$ python3 -q
>>> import numpy as np
>>> import numpy.linalg as la
>>> np.set_printoptions(precision=4, suppress=True, linewidth=140)
>>> rd = lambda a: np.round(a, 4) + 0
>>> K = np.load("case17.npy")
>>> print(K)
[[ 5  0  0  0  0]
 [ 0 -2  0  0  0]
 [ 0  0 -3  0  0]
 [ 0  0  0 -2  0]
 [ 0  0  0  0 -2]]
>>> np.trace(K)
np.int64(-4)
>>> la.matrix_power(K, 4)
array([[625,   0,   0,   0,   0],
       [  0,  16,   0,   0,   0],
       [  0,   0,  81,   0,   0],
       [  0,   0,   0,  16,   0],
       [  0,   0,   0,   0,  16]])
>>> rd(np.sort(np.abs(la.eigvals(K))))
array([2., 2., 2., 3., 5.])
>>> K @ K
array([[25,  0,  0,  0,  0],
       [ 0,  4,  0,  0,  0],
       [ 0,  0,  9,  0,  0],
       [ 0,  0,  0,  4,  0],
       [ 0,  0,  0,  0,  4]])
>>> np.allclose(K @ K.T, K.T @ K)
True
>>> rd(np.abs(la.eigvals(K)).max())
np.float64(5.0)
>>> mat = np.loadtxt("w.csv", delimiter=",")
>>> mat
array([[ 1.084 , -0.0014, -5.9356, -7.9482, -2.0708],
       [ 0.9383, -0.0807, -5.9933, -8.0125, -2.0372],
       [ 0.8742, -0.0636, -6.0794, -7.9285, -1.9561],
       [ 0.98  ,  0.0976, -5.9707, -7.9034, -2.0229],
       [ 0.9511,  0.0722, -5.988 , -7.9877, -2.0017],
       [ 1.0017,  0.015 , -6.0282, -7.92  , -1.9992],
       [ 1.0023, -0.0058, -6.1455, -8.0045, -2.0952],
       [ 1.0517,  0.0212, -6.0372, -8.0017, -2.0453],
       [ 1.0798, -0.0341, -5.8699, -8.0342, -2.0294],
       [ 0.9367, -0.0771, -6.0252, -8.0541, -2.0336],
       [ 0.9427,  0.0367, -5.9715, -7.9611, -2.0381],
       [ 0.9804, -0.0184, -6.0201, -8.0761, -2.0013],
       [ 1.0621, -0.0219, -6.0417, -7.939 , -1.9526],
       [ 1.1117, -0.086 , -5.9876, -7.9854, -2.0217],
       [ 1.0132,  0.0313, -5.9999, -7.923 , -1.9712],
       [ 0.9785, -0.0399, -6.0567, -8.0167, -1.9938],
       [ 0.9767, -0.0032, -5.9534, -8.0792, -2.1026],
       [ 6.9049, -2.0139,  2.9657, -9.0011, -0.9755],
       [ 7.014 , -2.0249,  3.0808, -8.9553, -1.0655],
       [ 6.9872, -2.0267,  3.0639, -9.0463, -0.9952],
       [ 7.1245, -1.9305,  2.8684, -8.9187, -0.9791],
       [ 7.0414, -1.9672,  3.0444, -9.0719, -0.9721],
       [ 7.0863, -1.9769,  3.0149, -9.0232, -0.9938],
       [ 6.8915, -1.9596,  3.0569, -8.9426, -0.9473],
       [ 6.9823, -2.019 ,  2.9344, -9.0127, -1.0315],
       [ 7.0544, -2.0495,  3.0478, -9.0248, -1.0598],
       [ 7.0517, -1.9508,  3.0328, -9.033 , -0.9267],
       [ 7.0685, -2.028 ,  2.991 , -8.9226, -1.1292],
       [ 6.9911, -1.9459,  2.9855, -9.0209, -0.9053],
       [ 7.0121, -1.955 ,  2.9996, -8.9979, -1.0101],
       [ 6.9403, -2.0586,  2.9241, -8.9686, -1.0461],
       [ 7.035 , -2.0295,  2.8847, -9.0379, -0.9625],
       [ 6.9814, -2.0309,  2.9438, -8.9643, -0.9427],
       [ 6.975 , -2.0083,  2.944 , -9.0314, -0.9851]])
>>> U, sv, Vh = la.svd(mat)
>>> print(np.argmax(sv[:-1] / (sv[1:] + 1e-6)) + 1)
2
>>> B = U[:, :2] @ np.diag(sv[:2]) @ Vh[:2]
>>> rd(la.norm(mat - B, 2)), rd(sv[2])
(np.float64(0.3421), np.float64(0.3421))
>>> r0 = np.array([2, 5, 3])
>>> rd(np.convolve(mat[30], r0))
array([ 13.8806,  30.5843,  16.3761,  -9.4925, -38.1629, -32.1363,  -3.1383])
>>> rd(np.polyval(r0, mat[30]))
array([134.037 ,   1.1827,  34.7212, 119.0286,  -0.0418])
>>> rd(la.norm(mat) ** 2 / la.norm(mat, 2) ** 2)
np.float64(1.3077)
>>> la.norm(mat, axis=1).argmax()
np.int64(21)
>>> rd(la.norm(mat[7], 1)), rd(la.norm(mat[7], np.inf))
(np.float64(17.1571), np.float64(8.0017))
>>> cov = np.cov(mat, rowvar=False)
>>> rd(mat.std(axis=0))
array([3.0058, 0.9956, 4.4971, 0.5082, 0.5154])
>>> np.argwhere(np.triu(np.abs(np.corrcoef(mat.T)) > 0.8, 1))
array([[0, 1],
       [0, 2],
       [0, 3],
       [0, 4],
       [1, 2],
       [1, 3],
       [1, 4],
       [2, 3],
       [2, 4],
       [3, 4]])
>>> print(np.argsort(-mat.std(axis=0).round(6), kind="stable"))
[2 0 1 4 3]
>>> rd(np.corrcoef(mat.T))
array([[ 1.    , -0.9987,  0.9997, -0.9951,  0.995 ],
       [-0.9987,  1.    , -0.9988,  0.9954, -0.9934],
       [ 0.9997, -0.9988,  1.    , -0.9955,  0.9953],
       [-0.9951,  0.9954, -0.9955,  1.    , -0.9906],
       [ 0.995 , -0.9934,  0.9953, -0.9906,  1.    ]])
>>> print(rd(la.eigvalsh(cov)[::-1]))
[31.6956  0.0036  0.0031  0.0023  0.0017]
>>> rd(np.median(mat, axis=0))
array([ 4.0016, -1.0082, -1.5008, -8.499 , -1.5409])
>>> E = np.load("m.npy")
>>> rd(E)
array([[-0.2978,  0.7395,  0.377 ,  0.4715],
       [-0.7311, -0.519 , -0.0995,  0.4316],
       [-0.4603,  0.4204, -0.6561, -0.4254],
       [ 0.4061,  0.0846, -0.6461,  0.6406]])
>>> vec = np.array([-1, 0, 0, -1])
>>> rd(la.inv(E))
array([[-0.2978, -0.7311, -0.4603,  0.4061],
       [ 0.7395, -0.519 ,  0.4204,  0.0846],
       [ 0.377 , -0.0995, -0.6561, -0.6461],
       [ 0.4715,  0.4316, -0.4254,  0.6406]])
>>> print(rd(np.sort(np.abs(np.degrees(np.angle(la.eigvals(E)))))))
[  0.     114.5908 114.5908 180.    ]
